$ python -q
>>> import numpy as np
>>> np.set_printoptions(precision=2, suppress=True, linewidth=100)
>>> mat = np.load("run4.npy")
>>> mat
array([[20.75, 20.35, 78.83],
       [19.96, 20.86, 80.59],
       [21.67, 18.49, 78.96],
       [20.47, 19.6 , 79.63],
       [21.41, 19.41, 79.18],
       [19.09, 19.33, 78.85],
       [19.19, 20.36, 80.63],
       [20.67, 20.26, 80.62],
       [18.37, 20.08, 80.33],
       [19.84, 19.73, 81.32],
       [19.66, 19.41, 79.59],
       [19.29, 19.17, 81.3 ],
       [20.29, 18.96, 79.25],
       [20.13, 19.72, 79.45],
       [20.03, 18.3 , 80.24],
       [20.42, 19.55, 78.79],
       [20.51, 19.92, 79.37],
       [19.48, 19.55, 78.93],
       [20.09, 21.1 , 81.3 ],
       [20.26, 17.86, 80.11],
       [19.07, 20.06, 80.46],
       [21.06, 18.44, 82.2 ],
       [19.87, 21.16, 79.63],
       [20.5 , 19.67, 79.32],
       [20.23, 20.67, 80.29],
       [17.63, 19.89, 80.8 ],
       [18.22, 19.46, 80.22],
       [18.36, 19.65, 80.16]])
>>> dist = np.linalg.norm(mat[:, None] - mat[None], axis=-1)
>>> print(dist.mean(axis=1).argmax())
21
>>> dist[:5, :5]
array([[0.  , 2.  , 2.08, 1.13, 1.2 ],
       [2.  , 0.  , 3.35, 1.66, 2.49],
       [2.08, 3.35, 0.  , 1.77, 0.98],
       [1.13, 1.66, 1.77, 0.  , 1.06],
       [1.2 , 2.49, 0.98, 1.06, 0.  ]])
>>> np.linalg.matrix_rank(dist ** 2)
np.int64(5)
>>> B = np.c_[mat[:, :1] @ np.array([[-1]]), np.array([3, -1, 0, 1, -3, 0, 2, -3, 2, 3, -1, 0, -1, 1, 0, 1, 3, 3, 2, 2, 0, 2, 3, 2, 3, -3, 1, -3])]
>>> B
array([[-20.75,   3.  ],
       [-19.96,  -1.  ],
       [-21.67,   0.  ],
       [-20.47,   1.  ],
       [-21.41,  -3.  ],
       [-19.09,   0.  ],
       [-19.19,   2.  ],
       [-20.67,  -3.  ],
       [-18.37,   2.  ],
       [-19.84,   3.  ],
       [-19.66,  -1.  ],
       [-19.29,   0.  ],
       [-20.29,  -1.  ],
       [-20.13,   1.  ],
       [-20.03,   0.  ],
       [-20.42,   1.  ],
       [-20.51,   3.  ],
       [-19.48,   3.  ],
       [-20.09,   2.  ],
       [-20.26,   2.  ],
       [-19.07,   0.  ],
       [-21.06,   2.  ],
       [-19.87,   3.  ],
       [-20.5 ,   2.  ],
       [-20.23,   3.  ],
       [-17.63,  -3.  ],
       [-18.22,   1.  ],
       [-18.36,  -3.  ]])
>>> print(np.linalg.norm(np.linalg.qr(mat)[0].T @ B, axis=0) ** 2 / ((B ** 2).sum(axis=0) + 1e-12))
[1.   0.15]
>>> np.round(np.linalg.lstsq(mat, B[:, 0])[0], 2) + 0
array([-1.,  0.,  0.])
>>> np.linalg.matrix_rank(B)
np.int64(2)
>>> P = B @ np.linalg.solve(B.T @ B, B.T)
>>> print(np.linalg.matrix_rank(np.eye(28) - P))
26
>>> print(np.round(np.linalg.eigvalsh(P), 2) + 0)
[0. 0. 0. 0. 0. 0. 0. 0. 0. 0. 0. 0. 0. 0. 0. 0. 0. 0. 0. 0. 0. 0. 0. 0. 0. 0. 1. 1.]
>>> np.allclose(P @ P, P)
True
>>> np.diag(P)
array([0.09, 0.06, 0.05, 0.04, 0.17, 0.04, 0.05, 0.17, 0.05, 0.09, 0.06, 0.04, 0.06, 0.04, 0.04,
       0.04, 0.09, 0.08, 0.05, 0.05, 0.04, 0.05, 0.09, 0.05, 0.09, 0.15, 0.03, 0.15])
>>> P @ B[:, 0]
array([-20.75, -19.96, -21.67, -20.47, -21.41, -19.09, -19.19, -20.67, -18.37, -19.84, -19.66,
       -19.29, -20.29, -20.13, -20.03, -20.42, -20.51, -19.48, -20.09, -20.26, -19.07, -21.06,
       -19.87, -20.5 , -20.23, -17.63, -18.22, -18.36])
>>> J = np.load("data.npy")
>>> J
array([[-13,   0,   3,   0,   1,   2,   0,   3,   3,   2],
       [  0,   2,   2,   3,   0,   2,   3,   0,   2,   2],
       [  0,   0,  -2,   3,   2,   2,   2,   1,   2,   3],
       [  0,   3,   0,  12,   0,   0,   2,   0,   1,   3],
       [  2,   0,   3,   3,  18,   0,   2,   1,   2,   3],
       [  1,   0,   1,   0,   0,   5,   3,   3,   3,   1],
       [  1,   2,   0,   1,   2,   1,  15,   1,   0,   0],
       [  1,   0,   3,   2,   2,   2,   1,  -3,   1,   2],
       [  3,   2,   3,   2,   2,   3,   2,   3,  -3,   3],
       [  0,   1,   2,   3,   1,   1,   1,   2,   2,  17]])
>>> x = np.array([2, 0, 2, 2, 3, 0, 1, 3, 1, 1])
>>> print(np.sign((J @ x).round(6)))
[-1  1  1  1  1  1  1  1  1  1]
>>> J @ x
array([-3, 17, 18, 30, 80, 20, 28, 13, 33, 39])
>>> np.einsum("ij,j->i", J, x)
array([-3, 17, 18, 30, 80, 20, 28, 13, 33, 39])
>>> (J * x).sum(axis=1)
array([-3, 17, 18, 30, 80, 20, 28, 13, 33, 39])
>>> np.linalg.norm(J @ x) <= np.linalg.norm(J, 2) * np.linalg.norm(x) + 1e-9
np.True_
>>> J @ np.ones(10)
array([ 1., 16., 13., 21., 34., 17., 23., 11., 20., 30.])
>>> J @ (2 * x)
array([ -6,  34,  36,  60, 160,  40,  56,  26,  66,  78])
>>> print((J @ x).argmax())
4
>>> J * x
array([[-26,   0,   6,   0,   3,   0,   0,   9,   3,   2],
       [  0,   0,   4,   6,   0,   0,   3,   0,   2,   2],
       [  0,   0,  -4,   6,   6,   0,   2,   3,   2,   3],
       [  0,   0,   0,  24,   0,   0,   2,   0,   1,   3],
       [  4,   0,   6,   6,  54,   0,   2,   3,   2,   3],
       [  2,   0,   2,   0,   0,   0,   3,   9,   3,   1],
       [  2,   0,   0,   2,   6,   0,  15,   3,   0,   0],
       [  2,   0,   6,   4,   6,   0,   1,  -9,   1,   2],
       [  6,   0,   6,   4,   6,   0,   2,   9,  -3,   3],
       [  0,   0,   4,   6,   3,   0,   1,   6,   2,  17]])
